$ python -q
>>> import numpy as np
>>> np.set_printoptions(precision=1, suppress=True, linewidth=200, legacy="1.25")
>>> X = np.load("data.npy")
>>> X.round(1) + 0
array([[ 0. , -1.2, -2.7],
       [ 1.7, -2. , -1.4],
       [-1.5, -1.1, -2.3],
       [ 0.1,  1.4,  2.7],
       [-0.3,  1.1,  2.8],
       [ 2.3,  0.9,  1.7],
       [ 1.3, -0.4,  2.7],
       [ 0.3,  2.9,  0.5],
       [-1. , -2.7,  0.9],
       [ 1.6,  2.3, -1. ],
       [ 0. , -2.3,  1.9],
       [ 2.1, -1.9,  1. ],
       [ 2. ,  0.7,  2.1],
       [ 2.8, -0.5,  1.1],
       [-2.2,  1.5, -1.3]])
>>> cen = (X - X.mean(axis=0)) / X.std(axis=0)
>>> np.argwhere(np.abs(cen) > 2)
array([], shape=(0, 2), dtype=int64)
>>> b = np.linalg.lstsq(np.delete(cen, 1, axis=1), cen[:, 1])[0]
>>> b.round(1) + 0
array([0. , 0.1])
>>> out = np.c_[X[:, :1] @ np.array([[2]]), np.array([0, 1, 1, 0, 2, 1, 2, 0, 0, 2, 1, 2, 0, 1, 3])]
>>> out.round(1) + 0
array([[-0.1,  0. ],
       [ 3.4,  1. ],
       [-3. ,  1. ],
       [ 0.2,  0. ],
       [-0.7,  2. ],
       [ 4.5,  1. ],
       [ 2.6,  2. ],
       [ 0.7,  0. ],
       [-1.9,  0. ],
       [ 3.2,  2. ],
       [ 0. ,  1. ],
       [ 4.3,  2. ],
       [ 4.1,  0. ],
       [ 5.5,  1. ],
       [-4.5,  3. ]])
>>> np.linalg.matrix_rank(out)
2
>>> np.round(np.linalg.lstsq(X, out[:, 0])[0], 1) + 0
array([2., 0., 0.])
>>> print(np.round(np.linalg.norm(out - X @ np.linalg.lstsq(X, out)[0], axis=0), 1) + 0)
[0.  5.3]
>>> print(np.linalg.norm(np.linalg.qr(X)[0].T @ out, axis=0) ** 2 / ((out ** 2).sum(axis=0) + 1e-12))
[1.  0.1]
>>> vec = np.array([0, -1, -3])
>>> y = X @ vec
>>> np.round(np.linalg.lstsq(X, y)[0], 1) + 0
array([ 0., -1., -3.])
>>> np.round(np.linalg.solve(X.T @ X, X.T @ y), 1) + 0
array([ 0., -1., -3.])
>>> np.round(np.linalg.pinv(X) @ X, 1) + 0
array([[1., 0., 0.],
       [0., 1., 0.],
       [0., 0., 1.]])
>>> y.round(1) + 0
array([ 9.4,  6.3,  8.1, -9.4, -9.4, -6.2, -7.6, -4.5,  0. ,  0.8, -3.4, -1.1, -7. , -2.8,  2.4])
>>> rng = np.random.default_rng(45386)
>>> y = y + 0.1 * rng.normal(size=15)
>>> y.round(1) + 0
array([ 9.4,  6.2,  8.3, -9.5, -9.5, -6.1, -7.7, -4.5,  0. ,  0.9, -3.5, -1.3, -7.1, -2.9,  2.4])
>>> b, *_ = np.linalg.lstsq(X, y)
>>> print(np.round(X.T @ (y - X @ b), 1) + 0)
[0. 0. 0.]
>>> b.round()
array([-0., -1., -3.])
>>> [round(float(np.linalg.norm(np.linalg.solve(X.T @ X + lam * np.eye(3), X.T @ y))), 2) for lam in (0, 1, 10, 100)]
[3.18, 3.12, 2.66, 1.15]
>>> b.round(1) + 0
array([ 0., -1., -3.])
>>> cen = X - X.mean(axis=0)
>>> left, s, vt = np.linalg.svd(cen, full_matrices=False)
>>> np.round(cen.mean(axis=0), 1) + 0
array([0., 0., 0.])
>>> vt[0] * np.sign(vt[0, np.abs(vt[0]).argmax()])
array([0.4, 0.4, 0.8])
>>> s
array([7.6, 6.5, 5. ])
>>> s ** 2 / (s ** 2).sum()
array([0.5, 0.3, 0.2])
>>> feats = np.array([[-3, -4, 6, 2], [-8, 6, -5, -2], [4, -8, 6, 1]])
>>> feats[1] = feats[2]
>>> feats
array([[-3, -4,  6,  2],
       [ 4, -8,  6,  1],
       [ 4, -8,  6,  1]])
>>> # rows and columns are dependent
>>> t3 = np.stack([feats, 2 * feats, feats[::-1]])
>>> print(np.linalg.matrix_rank(t3.reshape(3, -1)))
2
>>> print((t3 @ feats.T).shape)
(3, 3, 3)
>>> print(t3.shape)
(3, 3, 4)
>>> np.linalg.matrix_rank(t3)
array([2, 2, 2])
>>> np.einsum("bij,cij->bc", t3, t3)
array([[ 299,  598,  233],
       [ 598, 1196,  466],
       [ 233,  466,  299]])
>>> np.linalg.norm(t3, axis=(1, 2))
array([17.3, 34.6, 17.3])
>>> rank = np.linalg.matrix_rank(feats)
>>> rank
2
>>> N = np.linalg.svd(feats)[2][rank:].T
>>> print(np.allclose(feats @ N, 0))
True
>>> np.round(feats @ N, 1) + 0
array([[0., 0.],
       [0., 0.],
       [0., 0.]])
>>> N @ N.T
array([[ 0.2,  0.3,  0.2,  0.2],
       [ 0.3,  0.5,  0.4,  0.1],
       [ 0.2,  0.4,  0.4, -0.2],
       [ 0.2,  0.1, -0.2,  0.9]])
>>> left, s, vt = np.linalg.svd(feats)
>>> s.round(1) + 0
array([16.3,  5.6,  0. ])
>>> out = left[:, :2] @ np.diag(s[:2]) @ vt[:2]
>>> np.linalg.matrix_rank(out)
2
>>> out
array([[-3., -4.,  6.,  2.],
       [ 4., -8.,  6.,  1.],
       [ 4., -8.,  6.,  1.]])
>>> round(float(np.linalg.norm(feats - out) / np.linalg.norm(feats)), 1)
0.0
>>> left, s, vt = np.linalg.svd(feats)
>>> vecs = vt[:(s > 1e-8).sum()]
>>> vec = feats[2] + 3 * feats[0] + rng.integers(2) * np.eye(4)[2]
>>> vec
array([ -5., -20.,  25.,   7.])
>>> print(np.linalg.matrix_rank(np.vstack([feats, vec])))
3
>>> np.diag(vecs.T @ vecs)
array([0.8, 0.5, 0.6, 0.1])
>>> np.abs(np.diag(np.linalg.qr(feats)[1])) > 1e-9
array([ True,  True, False])
>>> feats @ np.linalg.pinv(feats) @ feats
array([[-3., -4.,  6.,  2.],
       [ 4., -8.,  6.,  1.],
       [ 4., -8.,  6.,  1.]])
>>> F = np.loadtxt("arr.csv", delimiter=",")
>>> F
array([[ 1.3,  0.9,  0.7,  1.5],
       [ 1.6, -0.2,  0.2,  0. ],
       [-1.9,  0.1,  0.1, -0.5],
       [ 1.5,  1.5, -1. , -0.3],
       [ 2.2, -0.1,  0.4,  0.1],
       [-0.1,  1.3, -0.2,  0.6]])
>>> P = F @ np.linalg.solve(F.T @ F, F.T)
>>> np.diag(P)
array([0.8, 0.3, 1. , 0.9, 0.6, 0.4])
>>> P.round(1) + 0
array([[ 0.8,  0. , -0.1, -0.1,  0.1,  0.3],
       [ 0. ,  0.3, -0.1,  0.1,  0.4, -0.2],
       [-0.1, -0.1,  1. , -0.1,  0.1,  0.1],
       [-0.1,  0.1, -0.1,  0.9,  0.1,  0.3],
       [ 0.1,  0.4,  0.1,  0.1,  0.6, -0.2],
       [ 0.3, -0.2,  0.1,  0.3, -0.2,  0.4]])
>>> P @ F[:, 1]
array([ 0.9, -0.2,  0.1,  1.5, -0.1,  1.3])
>>> labels = rng.permutation(4)
>>> out = F[:, labels] * rng.choice([-1, 1], 4)
>>> out
array([[-1.5, -1.3,  0.7,  0.9],
       [-0. , -1.6,  0.2, -0.2],
       [ 0.5,  1.9,  0.1,  0.1],
       [ 0.3, -1.5, -1. ,  1.5],
       [-0.1, -2.2,  0.4, -0.1],
       [-0.6,  0.1, -0.2,  1.3]])
>>> left, _, vt = np.linalg.svd(F.T @ out)
>>> print(labels)
[3 0 2 1]
>>> np.round(left @ vt, 1) + 0
array([[ 0., -1.,  0.,  0.],
       [ 0.,  0.,  0.,  1.],
       [ 0.,  0.,  1.,  0.],
       [-1.,  0.,  0.,  0.]])
>>> J = np.array([[1, 1, 1, 1, -1, -1, -1, -1],
...     [1, 1, -1, -1, 1, 1, -1, -1],
...     [1, -1, -1, 1, 1, -1, -1, 1]])
>>> out = J + rng.integers(-2, 3, (3, 1)) @ rng.integers(-2, 3, (1, 8))
>>> out
array([[ 1,  5,  5, -3,  3, -1, -3,  3],
       [ 1, -3, -5,  3, -3,  1,  1, -5],
       [ 1,  1,  1, -1,  3, -1, -2,  3]])
>>> print(np.linalg.matrix_rank(out - J, tol=1e-8))
1
>>> arr = np.load("a.npy")
>>> arr
array([[5., 1., 1., 1.],
       [1., 5., 1., 1.],
       [1., 1., 5., 1.],
       [1., 1., 1., 5.]])
>>> Lm = np.linalg.cholesky(arr)
>>> print(np.diag(Lm) ** 2)
[5.  4.8 4.7 4.6]
>>> np.round(np.prod(np.diag(Lm)) ** 2, 1), round(float(np.linalg.det(arr)), 1)
(512.0, 512.0)
>>> ev, vecs = np.linalg.eigh(arr)
>>> vecs @ np.diag(ev) @ vecs.T
array([[5., 1., 1., 1.],
       [1., 5., 1., 1.],
       [1., 1., 5., 1.],
       [1., 1., 1., 5.]])
>>> np.abs(vecs[:, -1]).round(6).argmax()
0
>>> np.round(vecs.T @ vecs, 1) + 0
array([[1., 0., 0., 0.],
       [0., 1., 0., 0.],
       [0., 0., 1., 0.],
       [0., 0., 0., 1.]])
>>> mat = np.loadtxt("m.csv", delimiter=",")
>>> print(mat.round(1) + 0)
[[-0.3 -0.2 -0.1]
 [ 0.3 -0.6 -0.1]
 [ 0.1 -0.5 -0.5]
 [-0.3  0.   0.3]
 [ 0.9  0.2  0.1]
 [ 0.1 -0.5  0.8]]
>>> # keeps lengths
>>> P = mat @ np.linalg.solve(mat.T @ mat, mat.T)
>>> np.diag(P)
array([0.2, 0.5, 0.5, 0.2, 0.8, 0.9])
>>> np.allclose(P @ P, P)
True
>>> np.round((np.eye(6) - P) @ mat, 1) + 0
array([[0., 0., 0.],
       [0., 0., 0.],
       [0., 0., 0.],
       [0., 0., 0.],
       [0., 0., 0.],
       [0., 0., 0.]])
>>> print(np.trace(P))
3.0
>>> A = np.array([[-2, 0, -1, -2, -4],
...     [1, 3, 2, 1, -1],
...     [1, 3, 2, 1, -1],
...     [-3, -1, -2, -3, -5]])
>>> print(A)
[[-2  0 -1 -2 -4]
 [ 1  3  2  1 -1]
 [ 1  3  2  1 -1]
 [-3 -1 -2 -3 -5]]
>>> # row 2 repeats row 1
>>> np.argsort(-np.linalg.norm(A, axis=0).round(6), kind="stable")[:3]
array([4, 1, 0])
>>> np.round(np.linalg.norm(A, 2) / np.linalg.norm(A), 1)
0.8
>>> print([round(float(x), 1) for x in np.linalg.svd(A, compute_uv=False)[:3]])
[8.7, 5.5, 0.0]
>>> left, s, vt = np.linalg.svd(A, full_matrices=False)
>>> round(float(np.sqrt((s ** 2).sum())), 1), round(float(np.linalg.norm(A)), 1)
(10.2, 10.2)
>>> np.cumsum(s ** 2) / np.sum(s ** 2)
array([0.7, 1. , 1. , 1. ])
>>> left, s, vt = np.linalg.svd(A)
>>> np.argmax(s[:-1] / (s[1:] + 1e-6)) + 1
2
>>> s.round(1) + 0
array([8.7, 5.5, 0. , 0. ])
>>> out = left[:, :2] @ np.diag(s[:2]) @ vt[:2]
>>> np.round(np.abs(A - out).max(), 1)
0.0
>>> round(float(np.linalg.norm(A - out) / np.linalg.norm(A)), 1)
0.0
>>> np.linalg.matrix_rank(out)
2
>>> left, s, vt = np.linalg.svd(A)
>>> vecs = vt[:(s > 1e-8).sum()]
>>> vec = A[2] + 3 * A[0] + rng.integers(2) * np.eye(5)[1]
>>> vec
array([ -5.,   3.,  -1.,  -5., -13.])
>>> np.diag(vecs.T @ vecs)
array([0.2, 0.6, 0.3, 0.2, 0.8])
>>> np.round(np.linalg.norm(vec - vecs.T @ vecs @ vec), 1)
0.0
>>> out = np.array([[1, 1], [-6, 6]])
>>> Z = np.array([[3, 3], [1, 1]])
>>> K = np.block([[out, np.array([[3, 1], [1, 1]])], [np.zeros((2, 2)), Z]])
>>> K
array([[ 1.,  1.,  3.,  1.],
       [-6.,  6.,  1.,  1.],
       [ 0.,  0.,  3.,  3.],
       [ 0.,  0.,  1.,  1.]])
>>> # null space of dimension 1
>>> print(np.linalg.norm(K, axis=0))
[6.1 6.1 4.5 3.5]
>>> round(np.linalg.norm(K, 1), 1), np.round(np.linalg.norm(K, np.inf), 1)
(8.0, 14.0)
>>> np.linalg.norm(K, axis=1).argmax()
1
>>> print(round(float(np.linalg.norm(K, 2)), 1))
8.7
>>> K[1] @ K[3]
2.0
>>> np.round(np.linalg.norm(K) ** 2 / np.linalg.norm(K, 2) ** 2, 1)
1.4
